$ python3 -q
>>> import numpy as np
>>> from numpy import linalg as LA
>>> np.set_printoptions(precision=3, suppress=True, linewidth=160, floatmode="fixed")
>>> tidy = lambda a: np.round(a, 3) + 0
>>> M = np.load("dump.npy")
>>> M
array([[ 0.795,  9.292, -4.893],
       [ 0.283, 11.168, -3.674],
       [ 1.136, 10.419, -4.731],
       [ 0.296,  8.967, -5.091],
       [ 0.078,  9.288, -4.660],
       [-0.160, 11.484, -6.502],
       [-0.299, 10.174, -5.325],
       [-0.395,  9.429, -5.982],
       [ 0.789,  9.679, -4.662],
       [-0.371, 11.987, -3.727],
       [ 0.400,  9.636, -3.698],
       [ 0.564,  9.642, -6.099],
       [ 0.090, 10.047, -6.398],
       [-0.545, 11.579, -4.608],
       [-0.369,  8.074, -4.771],
       [-2.019, 12.186, -5.155],
       [ 1.131,  8.291, -6.064],
       [ 0.629, 10.479, -4.588],
       [-1.402, 10.652, -5.143],
       [ 0.639, 10.985, -5.721],
       [-0.779, 10.103, -4.933],
       [ 0.030, 10.451, -4.539]])
>>> basis = M[[20, 21]].astype(float)
>>> for _ in range(4):
...     z = LA.norm(M[:, None] - basis, axis=-1).argmin(axis=1)
...     basis = np.array([M[z == j].mean(axis=0) for j in range(2)])
... 
>>> z
array([1, 1, 1, 1, 1, 0, 0, 0, 1, 0, 1, 1, 0, 0, 1, 0, 1, 1, 0, 0, 0, 1])
>>> tidy(basis)
array([[-0.524, 10.863, -5.349],
       [ 0.480,  9.615, -4.789]])
>>> z = M[:, 1] > np.median(M[:, 1])
>>> u = M[z].mean(axis=0) - M[~z].mean(axis=0)
>>> tidy(u)
array([-0.425,  1.738,  0.322])
>>> tidy((((M - M.mean(axis=0)) @ u > 0) == z).mean())
np.float64(0.955)
>>> np.argsort(-np.abs(u).round(6), kind="stable")
array([1, 0, 2])
>>> z.astype(int)
array([0, 1, 1, 0, 0, 1, 1, 0, 0, 1, 0, 0, 0, 1, 0, 1, 0, 1, 1, 1, 0, 1])
>>> proj = M @ LA.solve(M.T @ M, M.T)
>>> tidy(proj @ M[:, 0])
array([ 0.795,  0.283,  1.136,  0.296,  0.078, -0.160, -0.299, -0.395,  0.789, -0.371,  0.400,  0.564,  0.090, -0.545, -0.369, -2.019,  1.131,  0.629, -1.402,
        0.639, -0.779,  0.030])
>>> tidy(np.trace(proj))
np.float64(3.0)
>>> C2 = np.cov(M, rowvar=False)
>>> tidy(np.median(M, axis=0))
array([ 0.084, 10.138, -4.913])
>>> tidy(M.std(axis=0))
array([0.762, 1.077, 0.801])
>>> tidy(np.corrcoef(M[:, 1], M[:, 0])[0, 1])
np.float64(-0.452)
>>> Xc = M - M.mean(axis=0)
>>> vecs = LA.svd(Xc)[2][:1]
>>> B = Xc - Xc @ vecs.T @ vecs
>>> tidy((Xc @ vecs.T).std(axis=0))
array([1.170])
>>> tidy(np.diag(vecs.T @ vecs))
array([0.176, 0.787, 0.038])
>>> J = np.load("x.npy")
>>> J
array([[12.000,  9.000,  0.000],
       [ 9.000, 12.000,  0.000],
       [ 0.000,  0.000,  3.000]])
>>> # splits into 2 blocks
>>> u = np.array([-9, 9, -9])
>>> B = J + np.outer(u, np.eye(3)[2])
>>> LA.matrix_rank(B - J)
np.int64(1)
>>> X = np.array([[1, -3, 9, -27], [1, -2, 4, -8], [1, -1, 1, -1], [1, 0, 0, 0]])
>>> T = np.stack([X, 4 * X, X[::-1]])
>>> T.sum(axis=0)
array([[   6,  -15,   45, -135],
       [   6,  -11,   21,  -41],
       [   6,   -7,    9,  -13],
       [   6,   -3,    9,  -27]])
>>> LA.matrix_rank(T.reshape(3, -1))
np.int64(2)
>>> LA.matrix_rank(X, rtol=0.1)
np.int64(1)
>>> tidy(LA.norm(X, 2) / LA.norm(X))
np.float64(0.997)
>>> [round(float(x), 3) for x in LA.svd(X, compute_uv=False)[:3]]
[30.069, 2.236, 0.917]
>>> B = LA.inv(X)
>>> tidy(LA.det(X) * LA.det(B))
np.float64(1.0)
>>> tidy(LA.inv(B))
array([[  1.000,  -3.000,   9.000, -27.000],
       [  1.000,  -2.000,   4.000,  -8.000],
       [  1.000,  -1.000,   1.000,  -1.000],
       [  1.000,   0.000,   0.000,   0.000]])
>>> tidy(X @ B)
array([[1.000, 0.000, 0.000, 0.000],
       [0.000, 1.000, 0.000, 0.000],
       [0.000, 0.000, 1.000, 0.000],
       [0.000, 0.000, 0.000, 1.000]])
>>> tidy(LA.det(X) * B)
array([[  0.000,   0.000,   0.000,  12.000],
       [ -4.000,  18.000, -36.000,  22.000],
       [ -6.000,  24.000, -30.000,  12.000],
       [ -2.000,   6.000,  -6.000,   2.000]])
>>> tidy(LA.cond(X))
np.float64(154.456)
>>> B = np.array([[-3, 3, -3, -2], [1, -3, 0, 3], [2, -2, 1, -3], [-3, 0, 3, 2]])
>>> mat = np.triu(B, 1)
>>> mat
array([[ 0,  3, -3, -2],
       [ 0,  0,  0,  3],
       [ 0,  0,  0, -3],
       [ 0,  0,  0,  0]])
>>> tidy(LA.matrix_power(J, 4))
array([[97281.000, 97200.000,     0.000],
       [97200.000, 97281.000,     0.000],
       [    0.000,     0.000,    81.000]])
>>> tidy(np.sort(np.abs(LA.eigvals(J))))
array([ 3.000,  3.000, 21.000])
>>> tidy(np.abs(LA.eigvals(J)).max())
np.float64(21.0)
>>> (J + J.T) / 2
array([[12.000,  9.000,  0.000],
       [ 9.000, 12.000,  0.000],
       [ 0.000,  0.000,  3.000]])
>>> np.allclose(J, J.T)
True
>>> J @ J
array([[225.000, 216.000,   0.000],
       [216.000, 225.000,   0.000],
       [  0.000,   0.000,   9.000]])
>>> (J - J.T) / 2
array([[0.000, 0.000, 0.000],
       [0.000, 0.000, 0.000],
       [0.000, 0.000, 0.000]])
